% python3 -q
>>> import numpy as np
>>> from numpy import linalg as LA
>>> np.set_printoptions(precision=1, suppress=True, linewidth=140, sign=" ")
>>> def rd(a):
...     return np.round(a, 1) + 0
... 
>>> A = np.loadtxt("mat.csv", delimiter=",")
>>> rd(A)
array([[-0.5,  0.8,  0.4],
       [-0.3, -0.6,  0.7],
       [ 0.8,  0.2,  0.5]])
>>> rd(LA.norm(A, axis=1))
array([ 1.,  1.,  1.])
>>> print(rd(LA.norm(A[1] - A[0])))
1.4
>>> print(rd(LA.norm(A) ** 2 / LA.norm(A, 2) ** 2))
3.0
>>> rd(LA.norm(A, "nuc"))
np.float64(3.0)
>>> print(rd(LA.norm(A, axis=0)))
[ 1.  1.  1.]
>>> print(rd(LA.norm(A[1], 1)), rd(LA.norm(A[1], np.inf)))
1.7 0.7
>>> rd(A[1] @ A[0])
np.float64(0.0)
>>> rd(A[:, 0] @ A[:, 1])
np.float64(0.0)
>>> rd(A.T @ A)
array([[ 1.,  0.,  0.],
       [ 0.,  1.,  0.],
       [ 0.,  0.,  1.]])
>>> x0 = np.array([2, -1, 0])
>>> rd(LA.det(A))
np.float64(1.0)
>>> rd(LA.inv(A))
array([[-0.5, -0.3,  0.8],
       [ 0.8, -0.6,  0.2],
       [ 0.4,  0.7,  0.5]])
>>> rd(LA.norm(x0)), rd(LA.norm(A @ x0))
(np.float64(2.2), np.float64(2.2))
>>> 3 - LA.matrix_rank(A - np.eye(3), tol=1e-8)
np.int64(1)
>>> E = np.load("run15.npy")
>>> E
array([[ 1. ,  0.2,  0. ],
       [ 0.2,  1. ,  0.2],
       [ 0. ,  0.2,  1. ]])
>>> w, V = LA.eigh(E)
>>> x0 = np.array([5, 9, 3])
>>> print(rd(V * np.maximum(w, 0) @ V.T))
[[ 1.   0.2  0. ]
 [ 0.2  1.   0.2]
 [ 0.   0.2  1. ]]
>>> (np.sign(V[:, -1].round(6)) == np.sign(V[0, -1].round(6))).astype(int)
array([ 1,  1,  1])
>>> rd(V * np.abs(w) @ V.T)
array([[ 1. ,  0.2,  0. ],
       [ 0.2,  1. ,  0.2],
       [ 0. ,  0.2,  1. ]])
>>> print(rd(LA.eigvalsh(E[1:, 1:])))
[ 0.8  1.2]
>>> rng = np.random.default_rng(124892)
>>> idx = rng.permutation(3)
>>> idx
array([ 2,  0,  1])
>>> out = E[idx][:, idx]
>>> np.trace(out)
np.float64(3.0)
>>> np.diag(out)
array([ 1.,  1.,  1.])
>>> print(rd(np.sort(np.abs(LA.eigvals(out)))))
[ 0.7  1.   1.3]
>>> np.allclose(out, E)
False
>>> w, V = LA.eigh(E)
>>> rd(np.abs(V[:, -1]))
array([ 0.5,  0.7,  0.5])
>>> rd(V @ np.diag(w) @ V.T)
array([[ 1. ,  0.2,  0. ],
       [ 0.2,  1. ,  0.2],
       [ 0. ,  0.2,  1. ]])
>>> K = np.load("arr.npy")
>>> K
array([[ 8. ,  0.7,  2. ],
       [ 4.8, -1.8,  4. ],
       [ 6.5,  1.1,  3.3],
       [ 6.3,  0.4,  3.6],
       [ 7.7, -0.7,  4. ],
       [ 6.1,  0.3,  2.1],
       [ 7.2,  1.1,  2.7],
       [ 7.8,  1.1,  2.2],
       [ 5.6, -1.4,  3.3],
       [ 7.1,  1. ,  2.3],
       [ 6.6,  0.5,  2.8],
       [ 6.3,  0.7,  4.4],
       [ 5.9,  1.6,  3.6],
       [ 5.4, -0.4,  2.3],
       [ 5. , -1.1,  1.4],
       [ 6.9,  0.2,  2.2],
       [ 6.2,  0.7,  3.3],
       [ 6.4, -0.1,  4.5],
       [ 5.3,  1.9,  3.3],
       [ 6.5,  0. ,  5.1],
       [ 6.5, -0.6,  2.8],
       [ 7.4,  2.4,  3. ],
       [ 6.6, -0.1, -0.2],
       [ 4.4,  0.9,  2. ]])
>>> Xs = K - K.mean(axis=0)
>>> U, sig, Vt = LA.svd(Xs, full_matrices=False)
>>> rd(sig ** 2 / (sig ** 2).sum())
array([ 0.4,  0.4,  0.2])
>>> rd(Vt[0] * np.sign(Vt[0, np.abs(Vt[0]).argmax()]))
array([-0.4, -0.6,  0.7])
>>> print(np.abs(U[:, 0]).argmax())
1
>>> np.searchsorted(np.cumsum(sig ** 2) / (sig ** 2).sum(), 0.9) + 1
np.int64(3)
>>> data = np.load("layer12.npy")
>>> rd(data)
array([[ 0.3,  1.2,  0. ,  1.6],
       [-1.5,  0.1,  1.3,  0.2],
       [ 0.9, -1.3,  1. ,  0.8],
       [ 0.9,  1. ,  1.1, -0.9]])
>>> rd(LA.det(2 * data)), rd(LA.det(data))
(np.float64(-256.0), np.float64(-16.0))
>>> rd(np.einsum("ij,ji->", data, data))
np.float64(0.1)
>>> rd(LA.eigvals(data))
array([-2. +0.j,  0.2+2.j,  0.2-2.j,  2. +0.j])
>>> rd(np.einsum("ii->", data))
np.float64(0.4)
>>> rd(np.poly(data))
array([  1. ,  -0.4,   0. ,   1.5, -16. ])
>>> rd(LA.det(data[::-1]))
np.float64(-16.0)
>>> print(rd(LA.det(data.T)))
-16.0
>>> idx = rng.permutation(4)
>>> idx
array([ 3,  1,  2,  0])
>>> out = data[idx][:, idx]
>>> rd(np.sort(np.abs(LA.eigvals(out))))
array([ 2.,  2.,  2.,  2.])
>>> print(rd(out))
[[-0.9  1.   1.1  0.9]
 [ 0.2  0.1  1.3 -1.5]
 [ 0.8 -1.3  1.   0.9]
 [ 1.6  1.2  0.   0.3]]
>>> J = np.array([[5, -2, 5, 0], [-5, 2, -5, 0], [5, -2, 5, 0]])
>>> out = J / np.sqrt((J ** 2).mean(axis=1, keepdims=True))
>>> rd(LA.norm(out, axis=1))
array([ 2.,  2.,  2.])
>>> print(LA.matrix_rank(J - J.mean(axis=1, keepdims=True)))
1
>>> U, sig, Vt = LA.svd(J)
>>> rd(sig)
array([ 12.7,   0. ,   0. ])
>>> out = U[:, :1] @ np.diag(sig[:1]) @ Vt[:1]
>>> LA.matrix_rank(J, rtol=0.05)
np.int64(1)
>>> rd(np.abs(J - out).max())
np.float64(0.0)
>>> rd(LA.norm(J - out, 2)), rd(sig[1])
(np.float64(0.0), np.float64(0.0))
>>> r = LA.matrix_rank(J)
>>> r
np.int64(1)
>>> N = LA.svd(J)[2][r:].T
>>> print(rd(N @ N.T))
[[ 0.5  0.2 -0.5  0. ]
 [ 0.2  0.9  0.2  0. ]
 [-0.5  0.2  0.5  0. ]
 [ 0.   0.   0.   1. ]]
>>> [int(LA.matrix_rank(np.delete(J, i, axis=0))) for i in range(3)]
[1, 1, 1]
>>> np.allclose(J @ N, 0)
True
>>> print(rd(J @ N))
[[ 0.  0.  0.]
 [ 0.  0.  0.]
 [ 0.  0.  0.]]
>>> W0 = np.load("test4.npy")
>>> print(W0)
[[ 1  1 -1 -1  1  1 -1 -1]
 [ 1 -1 -1  1 -1  1  1 -1]
 [ 1  1  1  1  1  1  1  1]]
>>> out = W0 / np.sqrt((W0 ** 2).mean(axis=1, keepdims=True))
>>> out[0]
array([ 1.,  1., -1., -1.,  1.,  1., -1., -1.])
>>> LA.matrix_rank(W0 - W0.mean(axis=1, keepdims=True))
np.int64(2)
>>> W0 - W0.mean(axis=1, keepdims=True)
array([[ 1.,  1., -1., -1.,  1.,  1., -1., -1.],
       [ 1., -1., -1.,  1., -1.,  1.,  1., -1.],
       [ 0.,  0.,  0.,  0.,  0.,  0.,  0.,  0.]])
>>> rd(LA.norm(out, axis=1))
array([ 2.8,  2.8,  2.8])
>>> x0 = np.array([-3, -5, 8, -4, 1, 1, -1, 6])
>>> a = np.maximum(W0 @ x0, 0)
>>> W0.T @ a
array([ 3,  3,  3,  3,  3,  3,  3,  3])
>>> print(a)
[ 0  0  3]
>>> r0 = np.array([0, -1, 2])
>>> np.polyval(r0, W0[1])
array([ 1,  3,  3,  1,  3,  1,  1,  3])
>>> print(np.array([np.convolve(row, r0, "same") for row in W0]))
[[-1  1  3 -1 -3  1  3 -1]
 [-1  3 -1 -3  3 -3  1  3]
 [-1  1  1  1  1  1  1  1]]
>>> np.convolve(W0[1], r0)
array([ 0, -1,  3, -1, -3,  3, -3,  1,  3, -2])
>>> X = np.load("a.npy")
>>> print(X)
[[-11.2  -1.5 -16.5]
 [-10.5   7.   15.5]
 [ 13.3   2.7  14.7]
 [ 13.7   2.8  14.3]
 [ -4.5  11.9  15.4]
 [ -4.  -16.3  10.8]
 [  7.  -17.9  -5.4]
 [  4.8 -18.3  -6.7]
 [-15.9 -11.1   4.9]
 [ 11.5  -4.1 -15.8]]
>>> Xs = X - X.mean(axis=0)
>>> U, sig, Vt = LA.svd(Xs, full_matrices=False)
>>> print(rd(Xs.mean(axis=0)))
[ 0.  0.  0.]
>>> rd((sig ** 2).sum() ** 2 / (sig ** 4).sum())
np.float64(2.5)
>>> rd(Vt[0] * np.sign(Vt[0, np.abs(Vt[0]).argmax()]))
array([-0.1,  0.6,  0.8])
>>> print((np.sign(U[:, 0]) == np.sign(U[0, 0])).astype(int))
[ 1  0  0  0  0  1  1  1  1  1]
>>> np.abs(Vt[0]).argmax()
np.int64(2)
>>> np.searchsorted(np.cumsum(sig ** 2) / (sig ** 2).sum(), 0.9) + 1
np.int64(3)
>>> Z = X[[0, 5]].astype(float)
>>> for _ in range(3):
...     idx = LA.norm(X[:, None] - Z, axis=-1).argmin(axis=1)
...     Z = np.array([X[idx == j].mean(axis=0) for j in range(2)])
... 
>>> idx
array([ 0,  1,  1,  1,  1,  1,  0,  0,  1,  0])
>>> print(rd(Z[1] - Z[0]))
[-4.3 10.  23.7]
>>> np.bincount(idx)
array([ 4,  6])
>>> np.abs(Z[1] - Z[0]).argmax()
np.int64(2)
>>> x0 = np.array([2, 2, 0])
>>> rhs = X @ x0
>>> rd(LA.lstsq(X, rhs)[0])
array([ 2.,  2.,  0.])
>>> rd(LA.pinv(X) @ X)
array([[ 1.,  0.,  0.],
       [ 0.,  1.,  0.],
       [ 0.,  0.,  1.]])
>>> rhs = rhs + 0.1 * rng.normal(size=10)
>>> rd(rhs)
array([-25.3,  -6.8,  32.1,  33.1,  14.8, -40.3, -21.7, -26.9, -54. ,  14.9])
>>> coef, *_ = LA.lstsq(X, rhs)
>>> print(rd(LA.norm(rhs - X @ coef)))
0.3
>>> rd(coef)
array([ 2.,  2.,  0.])
>>> [round(float(LA.norm(LA.solve(X.T @ X + lam * np.eye(3), X.T @ rhs))), 2) for lam in (0, 1, 10, 100)]
[2.83, 2.82, 2.8, 2.58]
>>> Xs = X - X.mean(axis=0)
>>> V = LA.svd(Xs)[2][:1]
>>> out = Xs - Xs @ V.T @ V
>>> LA.norm(out, axis=1).round(6).argmax()
np.int64(0)
>>> rd(LA.norm(out) / LA.norm(Xs))
np.float64(0.7)
>>> M = np.load("w.npy")
>>> print(M)
[[ 2.1  0.1  0.2]
 [ 0.1  3.   0. ]
 [ 0.2  0.   3. ]]
>>> U, sig, Vt = LA.svd(W0, full_matrices=False)
>>> rd(Vt @ Vt.T)
array([[ 1.,  0.,  0.],
       [ 0.,  1.,  0.],
       [ 0.,  0.,  1.]])
>>> (sig > 1e-8).sum()
np.int64(3)
>>> rd(sig / sig[0])
array([ 1.,  1.,  1.])
>>> rd(sig)
array([ 2.8,  2.8,  2.8])
>>> U.shape, sig.shape, Vt.shape
((3, 3), (3,), (3, 8))
>>> rd(U.T @ W0 @ Vt.T)
array([[ 2.8,  0. ,  0. ],
       [ 0. ,  2.8,  0. ],
       [ 0. ,  0. ,  2.8]])
